$ python3 -q
>>> import numpy as np
>>> from numpy import linalg as LA
>>> np.set_printoptions(precision=3, suppress=True, linewidth=100)
>>> def rd(a):
...     return np.round(a, 3) + 0
... 
>>> W0 = np.array([[0, 1, 2, 0, 2],
...     [-1, -1, 1, 2, -1],
...     [-2, -2, 0, -1, 0],
...     [0, -1, 0, 2, 2],
...     [0, 2, 2, 1, 2],
...     [-2, -2, 0, -1, 0],
...     [-2, 0, -2, 2, 0]])
>>> W0
array([[ 0,  1,  2,  0,  2],
       [-1, -1,  1,  2, -1],
       [-2, -2,  0, -1,  0],
       [ 0, -1,  0,  2,  2],
       [ 0,  2,  2,  1,  2],
       [-2, -2,  0, -1,  0],
       [-2,  0, -2,  2,  0]])
>>> proj = W0 @ LA.solve(W0.T @ W0, W0.T)
>>> np.allclose(proj @ proj, proj)
True
>>> mat = np.loadtxt("data.csv", delimiter=",")
>>> rd(mat)
array([[0.286, 0.214, 0.143, 0.143, 0.143, 0.071, 0.   ],
       [0.273, 0.091, 0.   , 0.091, 0.182, 0.182, 0.182],
       [0.143, 0.071, 0.143, 0.   , 0.214, 0.214, 0.214],
       [0.   , 0.143, 0.143, 0.214, 0.214, 0.214, 0.071],
       [0.133, 0.2  , 0.2  , 0.133, 0.267, 0.   , 0.067],
       [0.143, 0.214, 0.071, 0.214, 0.071, 0.143, 0.143],
       [0.273, 0.273, 0.091, 0.   , 0.091, 0.091, 0.182]])
>>> rng = np.random.default_rng(520)
>>> z = rng.permutation(7)
>>> out = mat[:, z] * rng.choice([-1, 1], 7)
>>> rd(out)
array([[ 0.143, -0.143, -0.286,  0.   ,  0.071, -0.143, -0.214],
       [ 0.091,  0.   , -0.273,  0.182,  0.182, -0.182, -0.091],
       [ 0.   , -0.143, -0.143,  0.214,  0.214, -0.214, -0.071],
       [ 0.214, -0.143,  0.   ,  0.071,  0.214, -0.214, -0.143],
       [ 0.133, -0.2  , -0.133,  0.067,  0.   , -0.267, -0.2  ],
       [ 0.214, -0.071, -0.143,  0.143,  0.143, -0.071, -0.214],
       [ 0.   , -0.091, -0.273,  0.182,  0.091, -0.091, -0.273]])
>>> left, _, VT = LA.svd(mat.T @ out)
>>> z
array([3, 2, 0, 6, 5, 4, 1])
>>> w1 = np.array([[1, -2, -4, -3, -3],
...     [4, 5, 1, 4, 5],
...     [4, 1, 0, 1, 4],
...     [-4, -1, -4, 2, -3],
...     [-2, 5, 2, -2, 5],
...     [2, -4, 5, 3, -5],
...     [3, -4, 5, -3, -1]])
>>> b = np.array([0, 2, 1, 1, 0])
>>> hid = np.maximum(mat @ w1 + b, 0)
>>> rd((hid > 0).mean(axis=0))
array([1.   , 1.   , 1.   , 1.   , 0.714])
>>> LA.matrix_rank(hid)
np.int64(5)
>>> (hid > 0).astype(int)
array([[1, 1, 1, 1, 1],
       [1, 1, 1, 1, 0],
       [1, 1, 1, 1, 1],
       [1, 1, 1, 1, 1],
       [1, 1, 1, 1, 1],
       [1, 1, 1, 1, 0],
       [1, 1, 1, 1, 1]])
>>> C = np.array([[-5, 3, 4], [4, -1, -2], [5, 3, 0], [0, 5, -4], [5, 5, -1]])
>>> w1 @ C
array([[-48, -37,  23],
       [ 30,  55, -15],
       [  4,  36,   6],
       [-19, -28, -19],
       [ 65,  10, -15],
       [-26,  15,   9],
       [-11,   8,  33]])
>>> (hid @ C).round(6).argmax(axis=1)
array([0, 0, 1, 0, 0, 1, 1])
>>> rd(mat.sum(axis=1))
array([1., 1., 1., 1., 1., 1., 1.])
>>> rd(LA.matrix_power(mat, 100))
array([[0.189, 0.173, 0.113, 0.117, 0.173, 0.122, 0.114],
       [0.189, 0.173, 0.113, 0.117, 0.173, 0.122, 0.114],
       [0.189, 0.173, 0.113, 0.117, 0.173, 0.122, 0.114],
       [0.189, 0.173, 0.113, 0.117, 0.173, 0.122, 0.114],
       [0.189, 0.173, 0.113, 0.117, 0.173, 0.122, 0.114],
       [0.189, 0.173, 0.113, 0.117, 0.173, 0.122, 0.114],
       [0.189, 0.173, 0.113, 0.117, 0.173, 0.122, 0.114]])
>>> pr = np.eye(7)[0]
>>> for _ in range(3):
...     pr = pr @ mat
...     print(pr.round(3))
... 
[0.286 0.214 0.143 0.143 0.143 0.071 0.   ]
[0.19  0.155 0.115 0.125 0.184 0.131 0.1  ]
[0.183 0.173 0.117 0.121 0.174 0.121 0.111]
